% ipython --no-banner

In [1]: import numpy as np

In [2]: np.set_printoptions(precision=3, suppress=True, linewidth=200)

In [3]: F = np.array([[0.0, 0.0, -1.0, 3.0, -1.0, -1.0],
   ...:     [0.0, 0.0, 3.0, -1.0, -1.0, -2.0],
   ...:     [-1.0, 3.0, 0.0, 0.0, 0.0, 0.0],
   ...:     [3.0, -1.0, 0.0, 0.0, 0.0, 0.0],
   ...:     [-1.0, -1.0, 0.0, 0.0, 0.0, 0.0],
   ...:     [-1.0, -2.0, 0.0, 0.0, 0.0, 0.0]])

In [4]: other = F / np.linalg.norm(F, axis=1, keepdims=True)

In [5]: cov = other @ other.T

In [6]: print(np.argwhere(np.triu(np.abs(cov) > 0.95, 1)))
[]

In [7]: print(cov)
[[ 1.    -0.224  0.     0.     0.     0.   ]
 [-0.224  1.     0.     0.     0.     0.   ]
 [ 0.     0.     1.    -0.6   -0.447 -0.707]
 [ 0.     0.    -0.6    1.    -0.447 -0.141]
 [ 0.     0.    -0.447 -0.447  1.     0.949]
 [ 0.     0.    -0.707 -0.141  0.949  1.   ]]

In [8]: print((np.abs(cov) > 0.9).astype(int))
[[1 0 0 0 0 0]
 [0 1 0 0 0 0]
 [0 0 1 0 0 0]
 [0 0 0 1 0 0]
 [0 0 0 0 1 1]
 [0 0 0 0 1 1]]

In [9]: Uu, sigma, Vt = np.linalg.svd(cov)

In [10]: vecs = Vt[:(sigma > 1e-8).sum()]

In [11]: rng = np.random.default_rng(548985)

In [12]: vec = cov[4] + 5 * cov[1] + rng.integers(2) * np.eye(6)[3]

In [13]: print(vec)
[-1.118  5.    -0.447  0.553  1.     0.949]

In [14]: print(np.round(vecs.T @ vecs, 3) + 0)
[[ 1.     0.     0.     0.     0.     0.   ]
 [ 0.     1.     0.     0.     0.     0.   ]
 [ 0.     0.     0.508 -0.393 -0.129 -0.281]
 [ 0.     0.    -0.393  0.634 -0.269 -0.074]
 [ 0.     0.    -0.129 -0.269  0.445  0.397]
 [ 0.     0.    -0.281 -0.074  0.397  0.414]]

In [15]: print(np.diag(vecs.T @ vecs))
[1.    1.    0.508 0.634 0.445 0.414]

In [16]: print(np.linalg.matrix_rank(np.vstack([cov, vec])))
5

In [17]: print(round(float(np.linalg.norm(vec - vecs.T @ vecs @ vec)), 3))
0.605

In [18]: Uu, sigma, Vt = np.linalg.svd(F)

In [19]: print(sigma.round(3) + 0)
[4.105 4.105 3.185 3.185 0.    0.   ]

In [20]: print(np.argmax(sigma[:-1] / (sigma[1:] + 1e-6)) + 1)
4

In [21]: other = Uu[:, :4] @ np.diag(sigma[:4]) @ Vt[:4]

In [22]: print(round(np.linalg.norm(F - other, 2), 3), round(float(sigma[4]), 3))
0.0 0.0

In [23]: print(other.round(3) + 0)
[[ 0.  0. -1.  3. -1. -1.]
 [ 0.  0.  3. -1. -1. -2.]
 [-1.  3.  0.  0.  0.  0.]
 [ 3. -1.  0.  0.  0.  0.]
 [-1. -1.  0.  0.  0.  0.]
 [-1. -2.  0.  0.  0.  0.]]

In [24]: M = np.array([[1, 2, 1, 2, 2, 0, 1],
    ...:     [2, 1, 2, 1, 2, 1, 1],
    ...:     [0, 0, 0, 0, 2, 1, 2],
    ...:     [0, 2, 1, 2, 2, 0, 1],
    ...:     [1, 1, 2, 2, 1, 1, 2],
    ...:     [1, 0, 2, 0, 1, 0, 0],
    ...:     [2, 2, 2, 2, 2, 1, 0]])

In [25]: M[:, 5] = 4 * M[:, 6]

In [26]: print(M)
[[1 2 1 2 2 4 1]
 [2 1 2 1 2 4 1]
 [0 0 0 0 2 8 2]
 [0 2 1 2 2 4 1]
 [1 1 2 2 1 8 2]
 [1 0 2 0 1 0 0]
 [2 2 2 2 2 0 0]]

In [27]: print(np.linalg.norm(M, axis=1))
[5.568 5.568 8.485 5.477 8.888 2.449 4.472]

In [28]: print(round(float(np.linalg.norm(M, "nuc")), 3))
26.039

In [29]: print(round(float(np.linalg.norm(M, 1)), 3), np.round(np.linalg.norm(M, np.inf), 3))
28.0 17.0

In [30]: print(round(float(np.linalg.norm(M) ** 2 / np.linalg.norm(M, 2) ** 2), 3))
1.189

In [31]: print(round(np.linalg.norm(M[5], 1), 3), round(float(np.linalg.norm(M[5], np.inf)), 3))
4.0 2.0

In [32]: print(round(float(np.linalg.norm(M[5] - M[0])), 3))
5.196

In [33]: E = np.loadtxt("block16.csv", delimiter=",")

In [34]: print(E)
[[ 0.336 -0.38   0.997 -0.919 -0.493  0.996  0.664]
 [-0.762  0.604 -0.862 -0.885 -0.664 -0.38  -0.604]
 [-0.96   0.89  -0.957 -1.    -0.973 -0.716 -0.06 ]
 [-0.837  0.93   0.8   -0.68  -0.962  0.907  0.797]
 [ 0.993 -0.912  1.    -0.159  0.862  0.523  1.   ]
 [-0.894  0.922 -0.963 -0.493 -0.862 -0.84  -0.06 ]
 [-0.02  -0.254  0.188 -0.948 -0.119  0.235 -0.08 ]
 [-0.43   0.197 -0.735 -0.978 -0.388 -0.623 -0.129]
 [-0.501  0.345 -0.862  0.354 -0.149 -0.53  -0.701]
 [ 0.485 -0.814 -0.217 -0.981  0.617 -0.345 -0.523]
 [-0.961  0.982 -0.565 -0.592 -0.982  0.354  0.485]
 [ 0.515 -0.508 -0.537  0.95   0.757 -0.67  -0.422]
 [ 0.623  0.291  0.837  0.984  0.207 -0.264  0.967]
 [ 0.885 -0.982  0.197  0.973  0.981  0.623 -0.987]
 [-0.927  0.958 -0.168 -0.245 -0.963  0.696  0.235]
 [ 0.493 -0.565 -0.09   0.515  0.635 -0.319 -0.264]
 [-0.701 -0.551 -0.814  0.264  0.217  0.935 -0.999]
 [ 0.988 -0.994 -0.565  0.1    0.997 -0.986 -0.226]
 [-0.501  0.885 -0.917  0.1   -0.629 -0.984  0.938]
 [-0.946  0.881 -0.993 -0.971 -0.872 -0.881 -0.808]
 [ 0.658 -0.968 -0.789 -0.951  0.93  -0.462 -0.982]
 [-0.446  0.178 -0.95   0.937  0.273 -0.664 -0.922]
 [ 0.598  0.551  1.    -1.    -0.933  0.958  1.   ]
 [-0.598 -0.551 -0.98   0.617  0.565  0.08  -0.999]
 [-0.119 -0.592 -0.635 -0.149  0.462  0.363 -0.964]
 [-0.578  0.753  0.47  -0.859 -0.834  0.414  0.778]
 [-0.523  0.414  0.68   0.974 -0.454  0.971 -0.818]
 [-0.09  -0.753 -0.264  0.235  0.558  0.874 -0.992]
 [ 0.08   0.592  0.31   0.38  -0.371 -0.611  0.944]
 [-0.804  0.762 -0.999 -1.    -0.744 -1.     0.696]]

In [35]: Uu, sigma, Vt = np.linalg.svd(M)

In [36]: vecs = Vt[:(sigma > 1e-8).sum()]

In [37]: vec = M[0] + -3 * M[6] + rng.integers(2) * np.eye(7)[1]

In [38]: print(vec)
[-5. -4. -5. -4. -4.  4.  1.]

In [39]: print(np.round(vecs.T @ vecs, 3) + 0)
[[1.    0.    0.    0.    0.    0.    0.   ]
 [0.    1.    0.    0.    0.    0.    0.   ]
 [0.    0.    1.    0.    0.    0.    0.   ]
 [0.    0.    0.    1.    0.    0.    0.   ]
 [0.    0.    0.    0.    1.    0.    0.   ]
 [0.    0.    0.    0.    0.    0.941 0.235]
 [0.    0.    0.    0.    0.    0.235 0.059]]

In [40]: other = np.array([[-2, -3, 2, 1, 2],
    ...:     [3, 1, 1, -3, 1],
    ...:     [0, -3, 3, 3, 1],
    ...:     [2, 3, 0, 1, -2],
    ...:     [-2, -3, 2, 2, 0]])

In [41]: m1 = np.triu(other, 1)

In [42]: print(m1)
[[ 0 -3  2  1  2]
 [ 0  0  1 -3  1]
 [ 0  0  0  3  1]
 [ 0  0  0  0 -2]
 [ 0  0  0  0  0]]

In [43]: cen = E - E.mean(axis=0)

In [44]: vecs = np.linalg.svd(cen)[2][:4]

In [45]: other = cen - cen @ vecs.T @ vecs

In [46]: print(other.std(axis=0))
[0.138 0.106 0.154 0.025 0.105 0.1   0.162]

In [47]: print(np.diag(vecs.T @ vecs))
[0.423 0.416 0.474 0.96  0.34  0.756 0.631]

In [48]: print(round(float(np.linalg.norm(other) / np.linalg.norm(cen)), 3))
0.172
